$ ipython --no-banner

In [1]: import numpy as np

In [2]: np.set_printoptions(suppress=True, linewidth=200)

In [3]: mat = np.load("case13.npy")

In [4]: mat
Out[4]: 
array([[-0.4, -1.1, -0.3],
       [-0.6,  0.5, -1.7],
       [ 1.5,  0.2,  1.1],
       [-0.6, -1.1, -0.3]])

In [5]: u, g = mat[2], mat[1]

In [6]: round(u @ g, 1)
Out[6]: np.float64(-2.7)

In [7]: round(u @ u, 1)
Out[7]: np.float64(3.5)

In [8]: p = (u @ g) / (u @ u) * u

In [9]: round(float((g - p) @ u), 1)
Out[9]: -0.0

In [10]: round(float(np.linalg.norm(u + g) ** 2 + np.linalg.norm(u - g) ** 2), 1)
Out[10]: 14.0

In [11]: np.round(np.outer(u, g), 1)
Out[11]: 
array([[-0.9,  0.8, -2.6],
       [-0.1,  0.1, -0.3],
       [-0.7,  0.6, -1.9]])

In [12]: np.linalg.matrix_rank(np.outer(u, g))
Out[12]: np.int64(1)

In [13]: q, V = np.linalg.qr(mat[:, :1])[0], np.linalg.qr(mat[:, 1:])[0]

In [14]: sig = np.linalg.svd(q.T @ V, compute_uv=False)

In [15]: np.round(np.linalg.norm(q @ q.T - V @ V.T, 2), 1)
Out[15]: np.float64(1.0)

In [16]: W0 = np.loadtxt("w.csv", delimiter=",")

In [17]: W0.round(1)
Out[17]: 
array([[ 2. , -0.1, -0.3],
       [-0.1,  2.9,  0.3],
       [-0.3,  0.3,  0.1]])

In [18]: rank = np.linalg.matrix_rank(W0)

In [19]: rank
Out[19]: np.int64(2)

In [20]: null = np.linalg.svd(W0)[2][rank:].T

In [21]: np.round(null[:, 0] / null[np.abs(null[:, 0]).round(6).argmax(), 0], 1)
Out[21]: array([ 0.2, -0.1,  1. ])

In [22]: [int(np.linalg.matrix_rank(W0[:i])) for i in range(1, len(W0) + 1)]
Out[22]: [1, 2, 2]

In [23]: np.round(null @ null.T, 1) + 0
Out[23]: 
array([[ 0. ,  0. ,  0.2],
       [ 0. ,  0. , -0.1],
       [ 0.2, -0.1,  1. ]])

In [24]: feats = np.load("data.npy")

In [25]: feats
Out[25]: 
array([[ 0, -7,  1,  7, -1],
       [ 0,  0,  2, -3,  9],
       [ 0,  0,  0,  5, -5],
       [ 0,  0,  0,  0,  0],
       [ 0,  0,  0,  0,  0]])

In [26]: rank = np.linalg.matrix_rank(feats)

In [27]: rank
Out[27]: np.int64(3)

In [28]: null = np.linalg.svd(feats)[2][rank:].T

In [29]: null.shape
Out[29]: (5, 2)

In [30]: [int(np.linalg.matrix_rank(feats[:i])) for i in range(1, len(feats) + 1)]
Out[30]: [1, 2, 3, 3, 3]

In [31]: [int(np.linalg.matrix_rank(feats[:, :j + 1])) for j in range(5)]
Out[31]: [0, 1, 2, 3, 3]

In [32]: np.round(feats @ null, 1) + 0
Out[32]: 
array([[0., 0.],
       [0., 0.],
       [0., 0.],
       [0., 0.],
       [0., 0.]])

In [33]: Y = np.array([[5, 1, 2], [6, 5, 0]])

In [34]: Z = np.kron(Y, feats)

In [35]: np.linalg.matrix_rank(Z)
Out[35]: np.int64(6)

In [36]: Z.shape
Out[36]: (10, 15)

In [37]: Z
Out[37]: 
array([[  0, -35,   5,  35,  -5,   0,  -7,   1,   7,  -1,   0, -14,   2,  14,  -2],
       [  0,   0,  10, -15,  45,   0,   0,   2,  -3,   9,   0,   0,   4,  -6,  18],
       [  0,   0,   0,  25, -25,   0,   0,   0,   5,  -5,   0,   0,   0,  10, -10],
       [  0,   0,   0,   0,   0,   0,   0,   0,   0,   0,   0,   0,   0,   0,   0],
       [  0,   0,   0,   0,   0,   0,   0,   0,   0,   0,   0,   0,   0,   0,   0],
       [  0, -42,   6,  42,  -6,   0, -35,   5,  35,  -5,   0,   0,   0,   0,   0],
       [  0,   0,  12, -18,  54,   0,   0,  10, -15,  45,   0,   0,   0,   0,   0],
       [  0,   0,   0,  30, -30,   0,   0,   0,  25, -25,   0,   0,   0,   0,   0],
       [  0,   0,   0,   0,   0,   0,   0,   0,   0,   0,   0,   0,   0,   0,   0],
       [  0,   0,   0,   0,   0,   0,   0,   0,   0,   0,   0,   0,   0,   0,   0]])

In [38]: round(float(np.linalg.norm(Z, 2)), 1), round(np.linalg.norm(Y, 2) * np.linalg.norm(feats, 2), 1)
Out[38]: (118.6, np.float64(118.6))

In [39]: hat = np.triu(np.array([[0, -3, -3, 3, 1],
    ...:     [1, -2, -1, 0, 1],
    ...:     [-2, 0, -3, 0, -3],
    ...:     [-1, 0, 1, 0, -3],
    ...:     [3, -2, -1, 2, 1]]), 1) + np.eye(5)

In [40]: Y = hat @ feats @ np.linalg.inv(hat)

In [41]: Y
Out[41]: 
array([[  0.,  -7., -12.,   1., -39.],
       [  0.,   0.,   2.,  -8.,  -4.],
       [  0.,   0.,   0.,   5.,  10.],
       [  0.,   0.,   0.,   0.,   0.],
       [  0.,   0.,   0.,   0.,   0.]])

In [42]: U, sig, vt = np.linalg.svd(feats)

In [43]: V = vt[:(sig > 1e-8).sum()]

In [44]: rng = np.random.default_rng(83)

In [45]: vec = feats[2] + -1 * feats[0] + rng.integers(2) * np.eye(5)[4]

In [46]: vec
Out[46]: array([ 0.,  7., -1., -2., -3.])

In [47]: np.round(np.linalg.norm(vec - V.T @ V @ vec), 1)
Out[47]: np.float64(0.3)

In [48]: np.allclose(V.T @ V @ vec, vec)
Out[48]: False

In [49]: np.linalg.matrix_rank(np.vstack([feats, vec]))
Out[49]: np.int64(4)

In [50]: np.round(np.diag(V.T @ V), 1)
Out[50]: array([0. , 1. , 0.2, 0.9, 0.9])

In [51]: np.round(V.T @ V, 1) + 0
Out[51]: 
array([[ 0. ,  0. ,  0. ,  0. ,  0. ],
       [ 0. ,  1. ,  0.1,  0. ,  0. ],
       [ 0. ,  0.1,  0.2,  0.3,  0.3],
       [ 0. ,  0. ,  0.3,  0.9, -0.1],
       [ 0. ,  0. ,  0.3, -0.1,  0.9]])

In [52]: data = np.load("test14.npy")

In [53]: data
Out[53]: 
array([[6, 3, 3, 9],
       [2, 1, 1, 3],
       [2, 1, 1, 3]])

In [54]: U, sig, vt = np.linalg.svd(data)

In [55]: V = vt[:(sig > 1e-8).sum()]

In [56]: vec = data[0] + 2 * data[2] + rng.integers(2) * np.eye(4)[2]

In [57]: vec
Out[57]: array([10.,  5.,  5., 15.])

In [58]: round(float(np.linalg.norm(vec - V.T @ V @ vec)), 1)
Out[58]: 0.0

In [59]: np.round(V.T @ V, 1)
Out[59]: 
array([[0.3, 0.1, 0.1, 0.4],
       [0.1, 0.1, 0.1, 0.2],
       [0.1, 0.1, 0.1, 0.2],
       [0.4, 0.2, 0.2, 0.6]])

In [60]: W1 = np.array([[0, 2], [0, 1], [2, 1], [0, 3]])

In [61]: b = np.array([0, -1])

In [62]: hid = np.maximum(data @ W1 + b, 0)

In [63]: np.linalg.matrix_rank(hid)
Out[63]: np.int64(2)

In [64]: (hid > 0).mean(axis=0)
Out[64]: array([1., 1.])

In [65]: (hid > 0).astype(int)
Out[65]: 
array([[1, 1],
       [1, 1],
       [1, 1]])

In [66]: hid
Out[66]: 
array([[ 6, 44],
       [ 2, 14],
       [ 2, 14]])

In [67]: Z = np.array([[-3, -1], [-1, 2]])

In [68]: W1 @ Z
Out[68]: 
array([[-2,  4],
       [-1,  2],
       [-7,  0],
       [-3,  6]])

In [69]: hid @ Z
Out[69]: 
array([[-62,  82],
       [-20,  26],
       [-20,  26]])

In [70]: hat = hid @ np.linalg.solve(hid.T @ hid, hid.T)

In [71]: hat.round(1) + 0
Out[71]: 
array([[1. , 0. , 0. ],
       [0. , 0.5, 0.5],
       [0. , 0.5, 0.5]])

In [72]: np.allclose(hat @ hat, hat)
Out[72]: True

In [73]: round(np.trace(hat), 1)
Out[73]: np.float64(2.0)

In [74]: np.round(np.linalg.eigvalsh(hat), 1) + 0
Out[74]: array([0., 1., 1.])

In [75]: np.allclose(data[:-1].T @ np.linalg.lstsq(data[:-1].T, data[-1])[0], data[-1])
Out[75]: True

In [76]: np.unique(data.round(6), axis=0).shape
Out[76]: (2, 4)

In [77]: np.abs(np.diag(np.linalg.qr(data)[1])) > 1e-9
Out[77]: array([ True, False, False])

In [78]: np.linalg.lstsq(data[:-1].T, data[-1])[2]
Out[78]: np.int32(1)

In [79]: Y = data / np.sqrt((data ** 2).mean(axis=1, keepdims=True))

In [80]: np.linalg.matrix_rank(Y) == np.linalg.matrix_rank(data)
Out[80]: np.True_

In [81]: Y[2].round(1)
Out[81]: array([1. , 0.5, 0.5, 1.5])

In [82]: np.round(data - data.mean(axis=1, keepdims=True), 1)
Out[82]: 
array([[ 0.8, -2.2, -2.2,  3.8],
       [ 0.2, -0.8, -0.8,  1.2],
       [ 0.2, -0.8, -0.8,  1.2]])

In [83]: Y = np.array([[-1.2], [-0.4], [-0.1], [1.5], [-1.1]])

In [84]: Z = np.array([[1.8, 1.2, -0.9, 0.6]])

In [85]: E = Y @ Z

In [86]: E.round(1)
Out[86]: 
array([[-2.2, -1.4,  1.1, -0.7],
       [-0.7, -0.5,  0.4, -0.2],
       [-0.2, -0.1,  0.1, -0.1],
       [ 2.7,  1.8, -1.4,  0.9],
       [-2. , -1.3,  1. , -0.7]])

In [87]: rank = np.linalg.matrix_rank(E)

In [88]: rank
Out[88]: np.int64(1)

In [89]: null = np.linalg.svd(E)[2][rank:].T

In [90]: [int(np.linalg.matrix_rank(E[:, :j + 1])) for j in range(4)]
Out[90]: [1, 1, 1, 1]

In [91]: [int(np.linalg.matrix_rank(E[:i])) for i in range(1, len(E) + 1)]
Out[91]: [1, 1, 1, 1, 1]

In [92]: [int(np.linalg.matrix_rank(np.delete(E, i, axis=0))) for i in range(5)]
Out[92]: [1, 1, 1, 1, 1]

In [93]: null.shape
Out[93]: (4, 3)

In [94]: np.round(null @ null.T, 1)
Out[94]: 
array([[ 0.4, -0.4,  0.3, -0.2],
       [-0.4,  0.8,  0.2, -0.1],
       [ 0.3,  0.2,  0.9,  0.1],
       [-0.2, -0.1,  0.1,  0.9]])

In [95]: M = np.loadtxt("run3.csv", delimiter=",")

In [96]: M
Out[96]: 
array([[ 0.4,  1. , -1. ],
       [ 0.3,  1. , -0.6],
       [ 3.2,  0.3,  1.2],
       [-1.3,  0.8, -1.5],
       [ 1.1, -0.7,  1. ],
       [ 1.9,  0.1,  0.9],
       [ 1.2,  0.2,  0.7],
       [ 4.3, -0.2,  2.1],
       [ 1.3, -0.4,  0.3],
       [ 0.6,  0.5, -0.2],
       [ 2.6,  0.9,  0.9],
       [ 1.1, -0.3,  0.8],
       [-0.7, -0.4, -0.1],
       [ 0.9,  0. ,  0.7]])

In [97]: vec = np.array([1, -2, 2])

In [98]: rhs = M @ vec

In [99]: np.round(np.linalg.solve(M.T @ M, M.T @ rhs), 1)
Out[99]: array([ 1., -2.,  2.])

In [100]: rhs.round(1)
Out[100]: array([-3.6, -2.9,  5. , -5.9,  4.5,  3.5,  2.2,  8.9,  2.7, -0.8,  2.6,  3.3, -0.1,  2.3])

In [101]: rhs = rhs + 0.1 * rng.normal(size=14)

In [102]: rhs.round(1)
Out[102]: array([-3.6, -2.9,  5. , -6. ,  4.6,  3.5,  2.1,  8.7,  2.6, -0.7,  2.7,  3.4, -0.2,  2.4])

In [103]: b, *_ = np.linalg.lstsq(M, rhs)

In [104]: round(float(np.linalg.norm(rhs - M @ b)), 1)
Out[104]: 0.3

In [105]: b.round(1)
Out[105]: array([ 0.9, -1.9,  2.1])

In [106]: [round(float(np.linalg.norm(np.linalg.solve(M.T @ M + lam * np.eye(3), M.T @ rhs))), 2) for lam in (0, 1, 10, 100)]
Out[106]: [3.01, 2.76, 1.83, 0.68]

In [107]: rank = np.linalg.matrix_rank(data)

In [108]: rank
Out[108]: np.int64(1)

In [109]: null = np.linalg.svd(data)[2][rank:].T

In [110]: [int(np.linalg.matrix_rank(data[:i])) for i in range(1, len(data) + 1)]
Out[110]: [1, 1, 1]

In [111]: [int(np.linalg.matrix_rank(np.delete(data, i, axis=0))) for i in range(3)]
Out[111]: [1, 1, 1]

In [112]: [int(np.linalg.matrix_rank(data[:, :j + 1])) for j in range(4)]
Out[112]: [1, 1, 1, 1]

In [113]: np.round(data @ null, 1) + 0
Out[113]: 
array([[0., 0., 0.],
       [0., 0., 0.],
       [0., 0., 0.]])

In [114]: lab = M[:, 0] > np.median(M[:, 0])

In [115]: u = M[lab].mean(axis=0) - M[~lab].mean(axis=0)

In [116]: np.argsort(-np.abs(u).round(6), kind="stable")
Out[116]: array([0, 2, 1])

In [117]: lab.astype(int)
Out[117]: array([0, 0, 1, 0, 0, 1, 1, 1, 1, 0, 1, 0, 0, 0])

In [118]: u.round(1)
Out[118]: array([ 2.1, -0.1,  1.1])

In [119]: round(float((((M - M.mean(axis=0)) @ u > 0) == lab).mean()), 1)
Out[119]: 0.9

In [120]: Y = M / np.linalg.norm(M, axis=1, keepdims=True)

In [121]: C2 = Y @ Y.T

In [122]: np.round(np.linalg.norm(Y, axis=1), 1)
Out[122]: array([1., 1., 1., 1., 1., 1., 1., 1., 1., 1., 1., 1., 1., 1.])

In [123]: (C2 - 2 * np.eye(14)).round(6).argmax(axis=1)
Out[123]: array([ 1,  0,  5,  0, 11,  7,  5,  5,  7,  1,  2, 13,  3,  6])
